% ipython --no-banner

In [1]: import numpy as np

In [2]: import numpy.linalg as la

In [3]: np.set_printoptions(precision=4, suppress=True, linewidth=120, sign=" ")

In [4]: rnd = lambda a: np.round(a, 4) + 0

In [5]: K = np.load("a.npy")

In [6]: print(K)
[[  0   5   3   6   2   6   3   9]
 [  6  -3   3   0   0   0  -3  -9]
 [  5   5   7   9   3   9   2   6]
 [ -6  -7  -9 -12  -4 -12  -3  -9]
 [-10  -5 -11 -12  -4 -12  -1  -3]
 [ -4   2  -2   0   0   0   2   6]
 [-12  -9 -15 -18  -6 -18  -3  -9]
 [ -2   1  -1   0   0   0   1   3]
 [  7   4   8   9   3   9   1   3]
 [  4   3   5   6   2   6   1   3]
 [  0  -5  -3  -6  -2  -6  -3  -9]
 [ -1   3   1   3   1   3   2   6]]

In [7]: # columns 3 and 5 are equal

In [8]: print([round(float(x), 4) for x in la.svd(K, compute_uv=False)[:3]])
[58.1603, 20.2826, 0.0]

In [9]: print(rnd(la.norm(K, 2) / la.norm(K)))
0.9442

In [10]: K @ K
ValueError: matmul: Input operand 1 has a mismatch in its core dimension 0, with gufunc signature (n?,k),(k,m?)->(n?,m?) (size 12 is different from 8)


In [11]: G = K.T @ K

In [12]: print(np.diag(G))
[ 427  278  598  891   99  891   61  549]

In [13]: print(np.allclose(G, G.T))
True

In [14]: print(G)
[[ 427  234  482  537  179  537   55  165]
 [ 234  278  354  474  158  474  120  360]
 [ 482  354  598  714  238  714  116  348]
 [ 537  474  714  891  297  891  177  531]
 [ 179  158  238  297   99  297   59  177]
 [ 537  474  714  891  297  891  177  531]
 [  55  120  116  177   59  177   61  183]
 [ 165  360  348  531  177  531  183  549]]

In [15]: print(rnd(la.eigvalsh(G)[::-1]))
[ 3382.6167   411.3833     0.         0.         0.         0.         0.         0.    ]

In [16]: M = np.array([[-3, 0, 0, 0], [-2, -1, 0, 0], [0, 0, -3, 0], [0, 0, -2, -1]])

In [17]: # 2 groups of indices that never mix

In [18]: print(np.prod(np.diag(M)), rnd(la.det(M)))
9 9.0

In [19]: print(la.matrix_rank(M - M[0, 0] * np.eye(4)))
2

In [20]: print(rnd(np.sort(la.eigvals(M))))
[-3. -3. -1. -1.]

In [21]: print(M @ M)
[[ 9  0  0  0]
 [ 8  1  0  0]
 [ 0  0  9  0]
 [ 0  0  8  1]]

In [22]: print(la.matrix_power(M - np.diag(np.diag(M)), 4))
[[ 0  0  0  0]
 [ 0  0  0  0]
 [ 0  0  0  0]
 [ 0  0  0  0]]

In [23]: vec = np.array([3, 0, -3, 3])

In [24]: rhs = M @ vec

In [25]: print(rhs)
[-9 -6  9  3]

In [26]: print(rnd(la.solve(M.T, M[3])))
[ 0.  0.  0.  1.]

In [27]: print(rnd(la.solve(M, -2 * rhs)))
[-6.  0.  6. -6.]

In [28]: print(rnd(la.solve(M, M[:, 0])))
[ 1.  0.  0.  0.]

In [29]: rk = la.matrix_rank(K)

In [30]: print(rk)
2

In [31]: null = la.svd(K)[2][rk:].T

In [32]: print([int(la.matrix_rank(np.delete(K, i, axis=0))) for i in range(12)])
[2, 2, 2, 2, 2, 2, 2, 2, 2, 2, 2, 2]

In [33]: print([int(la.matrix_rank(K[:, :j + 1])) for j in range(8)])
[1, 2, 2, 2, 2, 2, 2, 2]

In [34]: A = np.load("m.npy")

In [35]: print(A)
[[   0    4    4    1    0    3    4]
 [   5    6    7    1    1    4    5]
 [   8    8    9    2    5    7    8]
 [  13    8   10    6    9   11   10]
 [  16   12   14    9   14   15   15]
 [  20   12   17   10   14   16   19]
 [  22   16   21   14   16   21   19]
 [  27   20   25   17   18   24   22]
 [  29   21   28   22   22   26   23]
 [  33   26   30   24   25   31   26]
 [  37   28   31   26   26   36   28]
 [  40   30   34   26   29   37   28]
 [  41   34   36   26   34   39   33]
 [  46   36   37   28   37   41   38]
 [  49   41   41   30   39   44   38]
 [  49   43   43   33   39   45   39]
 [  51   43   46   33   41   49   43]
 [  53   43   51   36   43   49   47]
 [  53   48   51   38   48   54   50]
 [  54   53   56   40   49   57   50]
 [  57   58   59   41   52   58   52]
 [  57   58   64   42   52   61   55]
 [  61   63   67   47   56   66   56]
 [  64   63   69   47   59   70   56]
 [  64   67   69   52   59   71   57]
 [  65   71   70   54   60   73   59]
 [  66   76   72   56   60   76   60]
 [  66   79   77   58   64   80   65]
 [  68   80   79   60   68   83   69]
 [  72   84   80   65   72   87   69]
 [  72   84   80   66   76   88   71]
 [  72   89   80   70   79   92   75]
 [  74   93   84   75   82   94   79]
 [  74   93   88   78   86   99   80]
 [  79   93   92   79   88  102   85]
 [  83   94   95   79   93  104   88]
 [  85   99   96   80   96  104   89]]

In [36]: G = np.cov(A, rowvar=False)

In [37]: print(np.argsort(-A.std(axis=0).round(6), kind="stable"))
[ 5  1  2  4  6  3  0]

In [38]: print(np.median(A, axis=0))
[ 53.  48.  51.  38.  48.  54.  50.]

In [39]: print(rnd(np.corrcoef(A[:, 3], A[:, 6])[0, 1]))
0.992

In [40]: print(rnd(la.eigvalsh(G)[::-1]))
[ 5094.0773    22.7807     9.625      4.9632     3.0133     1.2444     0.7705]

In [41]: print(rnd(A.std(axis=0)))
[ 23.0007  29.7874  27.5044  23.9204  26.8835  30.4902  24.5006]

In [42]: print(rnd(np.polyfit(A[:, 3], A[:, 6], 1)))
[ 1.0161  5.8207]

In [43]: W0 = np.array([[3, 0, 18, 6, 9, 6, -18],
    ...:     [1, 0, 6, 2, 3, 2, -6],
    ...:     [2, 0, 12, 4, 6, 4, -12],
    ...:     [-2, 0, -12, -4, -6, -4, 12],
    ...:     [3, 0, 18, 6, 9, 6, -18],
    ...:     [3, 0, 18, 6, 9, 6, -18],
    ...:     [0, 0, 0, 0, 0, 0, 0],
    ...:     [-1, 0, -6, -2, -3, -2, 6]])

In [44]: # column 5 repeats column 3

In [45]: print(la.matrix_rank(W0, rtol=0.1))
1

In [46]: print(la.cond(W0) > 100)
True

In [47]: def softmax(z):
    ...:     e = np.exp(z - z.max(axis=-1, keepdims=True))
    ...:     return e / e.sum(axis=-1, keepdims=True)
    ...: 

In [48]: print(rnd(softmax(W0[6])))
[ 0.1429  0.1429  0.1429  0.1429  0.1429  0.1429  0.1429]

In [49]: print(rnd(softmax(W0[6] + -3)))
[ 0.1429  0.1429  0.1429  0.1429  0.1429  0.1429  0.1429]

In [50]: print(rnd(softmax(W0).sum(axis=1)))
[ 1.  1.  1.  1.  1.  1.  1.  1.]

In [51]: S = W0 @ W0.T / np.sqrt(7)

In [52]: print(softmax(S).round(6).argmax(axis=1))
[ 0  0  0  3  0  0  0  3]

In [53]: print(softmax(S)[6] @ W0)
[ 1.125  0.     6.75   2.25   3.375  2.25  -6.75 ]

In [54]: print(rnd(softmax(S)))
[[ 0.3333  0.      0.      0.      0.3333  0.3333  0.      0.    ]
 [ 0.3333  0.      0.      0.      0.3333  0.3333  0.      0.    ]
 [ 0.3333  0.      0.      0.      0.3333  0.3333  0.      0.    ]
 [ 0.      0.      0.      1.      0.      0.      0.      0.    ]
 [ 0.3333  0.      0.      0.      0.3333  0.3333  0.      0.    ]
 [ 0.3333  0.      0.      0.      0.3333  0.3333  0.      0.    ]
 [ 0.125   0.125   0.125   0.125   0.125   0.125   0.125   0.125 ]
 [ 0.      0.      0.      1.      0.      0.      0.      0.    ]]

In [55]: print(rnd(softmax(S + np.triu(np.full(S.shape, -np.inf), 1))))
[[ 1.      0.      0.      0.      0.      0.      0.      0.    ]
 [ 1.      0.      0.      0.      0.      0.      0.      0.    ]
 [ 1.      0.      0.      0.      0.      0.      0.      0.    ]
 [ 0.      0.      0.      1.      0.      0.      0.      0.    ]
 [ 0.5     0.      0.      0.      0.5     0.      0.      0.    ]
 [ 0.3333  0.      0.      0.      0.3333  0.3333  0.      0.    ]
 [ 0.1429  0.1429  0.1429  0.1429  0.1429  0.1429  0.1429  0.    ]
 [ 0.      0.      0.      1.      0.      0.      0.      0.    ]]

In [56]: Uu, sigma, Vh = la.svd(W0)

In [57]: print(np.argmax(sigma[:-1] / (sigma[1:] + 1e-6)) + 1)
1

In [58]: print(rnd(sigma))
[ 57.7062   0.       0.       0.       0.       0.       0.    ]

In [59]: M2 = Uu[:, :1] @ np.diag(sigma[:1]) @ Vh[:1]

In [60]: print(rnd(np.abs(W0 - M2).max()))
0.0

In [61]: print(rnd(M2))
[[  3.   0.  18.   6.   9.   6. -18.]
 [  1.   0.   6.   2.   3.   2.  -6.]
 [  2.   0.  12.   4.   6.   4. -12.]
 [ -2.   0. -12.  -4.  -6.  -4.  12.]
 [  3.   0.  18.   6.   9.   6. -18.]
 [  3.   0.  18.   6.   9.   6. -18.]
 [  0.   0.   0.   0.   0.   0.   0.]
 [ -1.   0.  -6.  -2.  -3.  -2.   6.]]

In [62]: print(rnd(la.norm(W0 - M2, 2)), rnd(sigma[1]))
0.0 0.0

In [63]: print(la.matrix_rank(M2))
1

In [64]: T = np.stack([W0, -2 * W0, W0[::-1]])

In [65]: print(la.matrix_rank(T.reshape(3, -1)))
2

In [66]: print(T.sum(axis=0))
[[ -4   0 -24  -8 -12  -8  24]
 [ -1   0  -6  -2  -3  -2   6]
 [  1   0   6   2   3   2  -6]
 [  5   0  30  10  15  10 -30]
 [ -5   0 -30 -10 -15 -10  30]
 [ -1   0  -6  -2  -3  -2   6]
 [  1   0   6   2   3   2  -6]
 [  4   0  24   8  12   8 -24]]

In [67]: print((T @ W0.T).shape)
(3, 8, 8)

In [68]: print(rnd(la.norm(T, axis=(1, 2))))
[  57.7062  115.4123   57.7062]

In [69]: arr = np.loadtxt("case12.csv", delimiter=",")

In [70]: print(arr)
[[  1.  -4.   4.  -8.  -4.   4.   4.   6.  -2.   0.  -6.   8. -10.   0.  -8.]
 [ -4.   1.  -4.   8.   4.  -4.  -4.  -6.   2.   0.   6.  -8.  10.   0.   8.]
 [  4.  -4.   1.  -8.  -4.   4.   4.   6.  -2.   0.  -6.   8. -10.   0.  -8.]
 [ -8.   8.  -8.  13.   8.  -8.  -8. -12.   4.   0.  12. -16.  20.   0.  16.]
 [ -4.   4.  -4.   8.   1.  -4.  -4.  -6.   2.   0.   6.  -8.  10.   0.   8.]
 [  4.  -4.   4.  -8.  -4.   1.   4.   6.  -2.   0.  -6.   8. -10.   0.  -8.]
 [  4.  -4.   4.  -8.  -4.   4.   1.   6.  -2.   0.  -6.   8. -10.   0.  -8.]
 [  6.  -6.   6. -12.  -6.   6.   6.   6.  -3.   0.  -9.  12. -15.   0. -12.]
 [ -2.   2.  -2.   4.   2.  -2.  -2.  -3.  -2.   0.   3.  -4.   5.   0.   4.]
 [  0.   0.   0.   0.   0.   0.   0.   0.   0.  -3.   0.   0.   0.   0.   0.]
 [ -6.   6.  -6.  12.   6.  -6.  -6.  -9.   3.   0.   6. -12.  15.   0.  12.]
 [  8.  -8.   8. -16.  -8.   8.   8.  12.  -4.   0. -12.  13. -20.   0. -16.]
 [-10.  10. -10.  20.  10. -10. -10. -15.   5.   0.  15. -20.  22.   0.  20.]
 [  0.   0.   0.   0.   0.   0.   0.   0.   0.   0.   0.   0.   0.  -3.   0.]
 [ -8.   8.  -8.  16.   8.  -8.  -8. -12.   4.   0.  12. -16.  20.   0.  13.]]

In [71]: # symmetric

In [72]: Uu, sigma, Vh = la.svd(arr, full_matrices=False)

In [73]: print(rnd(sigma / sigma[0]))
[ 1.      0.0265  0.0265  0.0265  0.0265  0.0265  0.0265  0.0265  0.0265  0.0265  0.0265  0.0265  0.0265  0.0265
  0.0265]

In [74]: print(Uu.shape, sigma.shape, Vh.shape)
(15, 15) (15,) (15, 15)

In [75]: print(rnd(sigma))
[ 113.    3.    3.    3.    3.    3.    3.    3.    3.    3.    3.    3.    3.    3.    3.]

In [76]: print(np.abs(Uu[:, 0]).round(6).argmax())
12
